$ ipython --no-banner

In [1]: import numpy as np

In [2]: np.set_printoptions(suppress=True, linewidth=200)

In [3]: data = np.load("mat.npy")

In [4]: print(data)
[[  3.36  -5.54  -6.41   8.92 -15.63   0.45]
 [ 13.97   9.47  -2.33 -12.13   1.93   3.88]
 [ -8.57  -7.26  -6.81  -4.84   0.1   -7.01]
 [ 18.77   4.47 -15.6   11.22  -5.32   5.43]
 [  2.05   1.61  -4.08  14.89  -2.51   3.83]
 [  2.89  12.32  19.41 -14.27  -4.64   8.91]
 [  5.9   -3.28   7.02  13.39 -18.3   -4.84]
 [-31.95  -6.16  -0.37  -4.37  25.21 -11.73]
 [  9.16 -10.75 -26.91 -17.55  -1.76 -11.9 ]
 [  1.65  -0.54 -55.59 -20.21  10.12 -10.17]
 [  0.29  -4.33  -4.99  14.7  -10.43   0.94]
 [  9.47   3.9  -20.22  -8.37  -0.33   1.05]
 [-18.15   6.9   18.65  -0.02   0.87  -5.07]
 [  5.94   0.51  22.78   8.96  -8.92  11.57]
 [ -5.78   8.89 -43.09  -7.05  22.86  -4.94]]

In [5]: Ac = data - data.mean(axis=0)

In [6]: vecs = np.linalg.svd(Ac)[2][:4]

In [7]: B = Ac - Ac @ vecs.T @ vecs

In [8]: print(np.round(B.std(axis=0), 2))
[1.72 2.4  0.75 0.47 2.07 2.12]

In [9]: print(np.round(np.linalg.norm(B) / np.linalg.norm(Ac), 2))
0.14

In [10]: print(np.round(np.diag(vecs.T @ vecs), 2))
[0.68 0.48 0.94 0.97 0.62 0.31]

In [11]: print(np.round(np.cov(Ac @ vecs.T, rowvar=False), 2) + 0)
[[590.81   0.     0.     0.  ]
 [  0.   256.41   0.     0.  ]
 [  0.     0.   118.7    0.  ]
 [  0.     0.     0.    64.88]]

In [12]: vec = np.array([1, 0, 1, 2, 1, 1])

In [13]: h1 = np.maximum(data @ vec, 0)

In [14]: print(np.round(data.T @ h1, 2))
[  937.26    66.73   643.34  1608.39 -1111.15   755.43]

In [15]: F = np.load("arr.npy")

In [16]: print(F)
[[ 5. -4.  0.  0.]
 [-6. -8.  0.  0.]
 [ 0.  0. -3. -2.]
 [ 0.  0. -3.  2.]]

In [17]: print((np.linalg.matrix_power((F != 0) + (F.T != 0) + np.eye(4), 4) > 0).astype(int))
[[1 1 0 0]
 [1 1 0 0]
 [0 0 1 1]
 [0 0 1 1]]

In [18]: print(round(float(np.linalg.det(F.T)), 2))
768.0

In [19]: print(np.round(np.linalg.det(2 * F), 2), np.round(np.linalg.det(F), 2))
12288.0 768.0

In [20]: print(np.kron(np.eye(2, dtype=int), F))
[[ 5. -4.  0.  0.  0. -0.  0.  0.]
 [-6. -8.  0.  0. -0. -0.  0.  0.]
 [ 0.  0. -3. -2.  0.  0. -0. -0.]
 [ 0.  0. -3.  2.  0.  0. -0.  0.]
 [ 0. -0.  0.  0.  5. -4.  0.  0.]
 [-0. -0.  0.  0. -6. -8.  0.  0.]
 [ 0.  0. -0. -0.  0.  0. -3. -2.]
 [ 0.  0. -0.  0.  0.  0. -3.  2.]]

In [21]: print(np.einsum("ii->", F))
-4.0

In [22]: print(np.round(np.linalg.eigvals(F), 2))
[ 6.64 -9.64 -4.    3.  ]

In [23]: print(np.round(np.linalg.eigvals(F).sum().real, 2))
-4.0

In [24]: B = F[0, 0] * F[1:] - np.outer(F[1:, 0], F[0])

In [25]: print(B)
[[  0. -64.   0.   0.]
 [  0.   0. -15. -10.]
 [  0.   0. -15.  10.]]

In [26]: print(F[:, 0] / F[0, 0])
[ 1.  -1.2  0.   0. ]

In [27]: print(np.linalg.matrix_rank(B), np.linalg.matrix_rank(F))
3 4

In [28]: O, vecs = np.linalg.qr(F[:, :1])[0], np.linalg.qr(F[:, 1:])[0]

In [29]: s = np.linalg.svd(O.T @ vecs, compute_uv=False)

In [30]: print(round(np.linalg.norm(O @ O.T - vecs @ vecs.T, 2), 2))
1.0

In [31]: print(s.round(2))
[0.4]

In [32]: print((s > 0.9).sum())
0

In [33]: print(np.round(np.degrees(np.arccos(s.clip(0, 1))), 2))
[66.37]

In [34]: ev, vecs = np.linalg.eig(F)

In [35]: print(np.round(np.sort(np.linalg.eigvals(F.T)), 2))
[-9.64 -4.    3.    6.64]

In [36]: print(np.round(np.sort(np.linalg.eigvals(np.linalg.inv(F))), 2))
[-0.25 -0.1   0.15  0.33]

In [37]: print(np.round(np.sort(np.linalg.eigvals(F @ F)), 2))
[ 9.   16.   44.08 92.92]

In [38]: print(np.round(F @ vecs[:, 0] - ev[0] * vecs[:, 0], 2) + 0)
[0. 0. 0. 0.]

In [39]: X = np.load("data.npy")

In [40]: print(X)
[[ -3  -3  -3  -3]
 [ -3  -6  -6  -6]
 [ -3  -6  -9  -9]
 [ -3  -6  -9 -12]]

In [41]: ev, vecs = np.linalg.eig(X)

In [42]: print(np.round(np.sort(np.linalg.eigvals(np.linalg.inv(X))), 2))
[-1.18 -0.78 -0.33 -0.04]

In [43]: print(np.round(np.sort(np.linalg.eigvals(X @ X)), 2))
[  0.72   1.63   9.   618.65]

In [44]: print(np.round(np.sort(np.linalg.eigvals(X.T)), 2))
[-24.87  -3.    -1.28  -0.85]

In [45]: print(np.round(X @ vecs[:, 0] - ev[0] * vecs[:, 0], 2) + 0)
[0. 0. 0. 0.]

In [46]: print(round(np.linalg.norm(X[1], 1), 2), round(float(np.linalg.norm(X[1], np.inf)), 2))
21.0 6.0

In [47]: print(round(np.linalg.norm(X, 1), 2), round(np.linalg.norm(X, np.inf), 2))
30.0 30.0

In [48]: print(round(np.linalg.norm(X, 2), 2))
24.87

In [49]: print(np.round(np.linalg.norm(X, axis=1), 2))
[ 6.   10.82 14.39 16.43]

In [50]: print(X[1] @ X[2])
153

In [51]: print(np.round(np.linalg.norm(X) ** 2 / np.linalg.norm(X, 2) ** 2, 2))
1.02

In [52]: print(np.linalg.norm(X, axis=1).argmax())
3

In [53]: vec = np.array([3, -3, 0, 0, 2, 1])

In [54]: print(data @ np.eye(6)[5])
[  0.45   3.88  -7.01   5.43   3.83   8.91  -4.84 -11.73 -11.9  -10.17   0.94   1.05  -5.07  11.57  -4.94]

In [55]: print((data @ vec).argmax())
8

In [56]: K = np.array([[1.6, -0.3, 0.3, 1.0, -10.0],
    ...:     [1.2, 0.6, -1.6, -0.8, -12.0],
    ...:     [-0.4, 0.4, 0.5, 0.3, 2.0],
    ...:     [0.1, 0.0, 0.0, -0.9, -54.0],
    ...:     [-1.4, 1.3, -0.9, 0.0, -14.0]])

In [57]: print(np.einsum("ij,ji->", K, K))
191.14

In [58]: print(np.kron(np.eye(2, dtype=int), K))
[[  1.6  -0.3   0.3   1.  -10.    0.   -0.    0.    0.   -0. ]
 [  1.2   0.6  -1.6  -0.8 -12.    0.    0.   -0.   -0.   -0. ]
 [ -0.4   0.4   0.5   0.3   2.   -0.    0.    0.    0.    0. ]
 [  0.1   0.    0.   -0.9 -54.    0.    0.    0.   -0.   -0. ]
 [ -1.4   1.3  -0.9   0.  -14.   -0.    0.   -0.    0.   -0. ]
 [  0.   -0.    0.    0.   -0.    1.6  -0.3   0.3   1.  -10. ]
 [  0.    0.   -0.   -0.   -0.    1.2   0.6  -1.6  -0.8 -12. ]
 [ -0.    0.    0.    0.    0.   -0.4   0.4   0.5   0.3   2. ]
 [  0.    0.    0.   -0.   -0.    0.1   0.    0.   -0.9 -54. ]
 [ -0.    0.   -0.    0.   -0.   -1.4   1.3  -0.9   0.  -14. ]]

In [59]: print(round(np.linalg.eigvals(K).sum().real, 2))
-12.2

In [60]: O, vecs = np.linalg.qr(K[:, :4])[0], np.linalg.qr(K[:, 4:])[0]

In [61]: s = np.linalg.svd(O.T @ vecs, compute_uv=False)

In [62]: print(round(float(np.linalg.norm(O @ O.T - vecs @ vecs.T, 2)), 2))
1.0

In [63]: print((s > 0.9).sum())
0

In [64]: print(s.round(2))
[0.77]

In [65]: t3 = np.stack([K, 2 * K, K[::-1]])

In [66]: print(np.linalg.matrix_rank(t3.reshape(3, -1)))
2

In [67]: print(np.linalg.matrix_rank(t3))
[5 5 5]

In [68]: Uu, s, Vh = np.linalg.svd(K)

In [69]: print(np.argmax(s[:-1] / (s[1:] + 1e-6)) + 1)
1

In [70]: B = Uu[:, :1] @ np.diag(s[:1]) @ Vh[:1]

In [71]: print(np.round(np.abs(K - B).max(), 2))
1.55

In [72]: print(np.linalg.matrix_rank(K, rtol=0.05))
1

In [73]: print(np.linalg.matrix_rank(B))
1

In [74]: print(round(np.linalg.norm(K - B) / np.linalg.norm(K), 2))
0.06

In [75]: feats = np.array([[-1.5, -1.3, -0.7],
    ...:     [-0.3, 0.0, 0.7],
    ...:     [-0.7, 0.4, 0.7],
    ...:     [-0.2, -0.6, -0.6],
    ...:     [0.5, 0.1, -0.4],
    ...:     [-0.4, 0.5, -0.6]])

In [76]: rng = np.random.default_rng(52)

In [77]: feats[2] = feats[5] + 0.1 * rng.normal(size=3)

In [78]: print(feats.round(2))
[[-1.5  -1.3  -0.7 ]
 [-0.3   0.    0.7 ]
 [-0.48  0.52 -0.61]
 [-0.2  -0.6  -0.6 ]
 [ 0.5   0.1  -0.4 ]
 [-0.4   0.5  -0.6 ]]

In [79]: hat = feats @ np.linalg.solve(feats.T @ feats, feats.T)

In [80]: print(np.allclose(hat @ hat, hat))
True

In [81]: print(np.round(hat @ feats[:, 2], 2))
[-0.7   0.7  -0.61 -0.6  -0.4  -0.6 ]

In [82]: B = np.c_[feats[:, :2] @ np.array([[8, 3], [4, 8]]), np.array([2, -2, 2, -3, -2, 3])]

In [83]: print(B.round(2))
[[-17.2  -14.9    2.  ]
 [ -2.4   -0.9   -2.  ]
 [ -1.76   2.75   2.  ]
 [ -4.    -5.4   -3.  ]
 [  4.4    2.3   -2.  ]
 [ -1.2    2.8    3.  ]]

In [84]: print(np.round(np.linalg.norm(np.linalg.qr(feats)[0].T @ B, axis=0) ** 2 / ((B ** 2).sum(axis=0) + 1e-12), 2))
[1.   1.   0.58]

In [85]: print(np.linalg.matrix_rank(B))
3

In [86]: mat = np.array([[3, -2, 3, -2, 3, -2],
    ...:     [-2, 0, -2, 0, -2, 0],
    ...:     [3, 1, 3, 1, 3, 1],
    ...:     [3, -2, 3, -2, 3, -2],
    ...:     [-2, 0, -2, 0, -2, 0],
    ...:     [3, 1, 3, 1, 3, 1]])

In [87]: r = np.linalg.matrix_rank(mat)

In [88]: print(r)
2

In [89]: null = np.linalg.svd(mat)[2][r:].T

In [90]: print([int(np.linalg.matrix_rank(mat[:i])) for i in range(1, len(mat) + 1)])
[1, 2, 2, 2, 2, 2]

In [91]: print(np.round(mat @ null, 2) + 0)
[[0. 0. 0. 0.]
 [0. 0. 0. 0.]
 [0. 0. 0. 0.]
 [0. 0. 0. 0.]
 [0. 0. 0. 0.]
 [0. 0. 0. 0.]]

In [92]: print(null.shape)
(6, 4)

In [93]: print(np.round(null @ null.T, 2) + 0)
[[ 0.67  0.   -0.33  0.   -0.33  0.  ]
 [ 0.    0.67  0.   -0.33  0.   -0.33]
 [-0.33  0.    0.67  0.   -0.33  0.  ]
 [ 0.   -0.33  0.    0.67  0.   -0.33]
 [-0.33  0.   -0.33  0.    0.67  0.  ]
 [ 0.   -0.33  0.   -0.33  0.    0.67]]

In [94]: print(np.allclose(mat @ null, 0))
True

In [95]: def softmax(z):
    ...:     e = np.exp(z - z.max(axis=-1, keepdims=True))
    ...:     return e / e.sum(axis=-1, keepdims=True)
    ...: 

In [96]: print(np.round(softmax(mat[3] + 2), 2) + 0)
[0.33 0.   0.33 0.   0.33 0.  ]

In [97]: print(np.round(softmax(mat).sum(axis=1), 2))
[1. 1. 1. 1. 1. 1.]

In [98]: scores = mat @ mat.T / np.sqrt(6)

In [99]: print(softmax(scores).round(6).argmax(axis=1))
[0 1 2 0 1 2]

In [100]: print(np.allclose(mat[:-1].T @ np.linalg.lstsq(mat[:-1].T, mat[-1])[0], mat[-1]))
True

In [101]: print(np.linalg.lstsq(mat[:-1].T, mat[-1])[2])
2

In [102]: u, g = mat[5], mat[4]

In [103]: print(u @ g)
-18

In [104]: p = (u @ g) / (u @ u) * u

In [105]: print(round(float(np.linalg.norm(u + g) ** 2 + np.linalg.norm(u - g) ** 2), 2))
84.0

In [106]: print(round(float((g - p) @ u), 2))
-0.0

In [107]: t3 = np.stack([mat, 4 * mat, mat[::-1]])

In [108]: print(np.linalg.matrix_rank(t3.reshape(3, -1)))
2

In [109]: print(np.einsum("bij,cij->bc", t3, t3))
[[ 162  648  108]
 [ 648 2592  432]
 [ 108  432  162]]

In [110]: print(t3.sum(axis=0))
[[ 18  -9  18  -9  18  -9]
 [-12   0 -12   0 -12   0]
 [ 18   3  18   3  18   3]
 [ 18  -9  18  -9  18  -9]
 [-12   0 -12   0 -12   0]
 [ 18   3  18   3  18   3]]

In [111]: print(t3.shape)
(3, 6, 6)
